% ipython --no-banner

In [1]: import numpy as np

In [2]: from numpy import linalg as LA

In [3]: np.set_printoptions(precision=4, suppress=True, linewidth=140, legacy="1.25")

In [4]: W0 = np.array([[-2.0, -3.0, 2.0, 0.0],
   ...:     [2.0, 2.0, 0.0, 2.0],
   ...:     [0.0, 0.0, -3.0, -1.0],
   ...:     [0.0, 0.0, -1.0, -3.0]])

In [5]: Q, R = LA.qr(W0)

In [6]: np.round(abs(R[0, 0]), 4), round(LA.norm(W0[:, 0]), 4)
Out[6]: (2.8284, 2.8284)

In [7]: np.allclose(R.T @ R, W0.T @ W0)
Out[7]: True

In [8]: np.round(Q @ R, 4) + 0
Out[8]: 
array([[-2., -3.,  2.,  0.],
       [ 2.,  2.,  0.,  2.],
       [ 0.,  0., -3., -1.],
       [ 0.,  0., -1., -3.]])

In [9]: R
Out[9]: 
array([[ 2.8284,  3.5355, -1.4142,  1.4142],
       [ 0.    , -0.7071,  1.4142,  1.4142],
       [ 0.    ,  0.    ,  3.1623,  1.8974],
       [ 0.    ,  0.    ,  0.    , -2.5298]])

In [10]: Q
Out[10]: 
array([[-0.7071,  0.7071,  0.    ,  0.    ],
       [ 0.7071,  0.7071,  0.    ,  0.    ],
       [ 0.    , -0.    , -0.9487, -0.3162],
       [ 0.    , -0.    , -0.3162,  0.9487]])

In [11]: np.trace(Q @ Q.T)
Out[11]: 4.0

In [12]: np.abs(np.diag(R))
Out[12]: array([2.8284, 0.7071, 3.1623, 2.5298])

In [13]: np.round(LA.det(2 * Q), 4), round(float(LA.det(Q)), 4)
Out[13]: (16.0, 1.0)

In [14]: round(LA.det(Q.T), 4)
Out[14]: 1.0

In [15]: round(float(np.einsum("ii->", Q)), 4)
Out[15]: 0.0

In [16]: LA.eigvals(Q)
Out[16]: array([-1.,  1., -1.,  1.])

In [17]: np.einsum("ij,ji->", Q, Q)
Out[17]: 4.0

In [18]: x = np.array([2, -3, 0, -3])

In [19]: W0 @ (2 * x)
Out[19]: array([ 10., -16.,   6.,  18.])

In [20]: W0 @ np.eye(4)[1]
Out[20]: array([-3.,  2.,  0.,  0.])

In [21]: LA.norm(W0 @ x) <= LA.norm(W0, 2) * LA.norm(x) + 1e-9
Out[21]: True

In [22]: W0 * x
Out[22]: 
array([[-4.,  9.,  0., -0.],
       [ 4., -6.,  0., -6.],
       [ 0., -0., -0.,  3.],
       [ 0., -0., -0.,  9.]])

In [23]: W0 @ x
Out[23]: array([ 5., -8.,  3.,  9.])
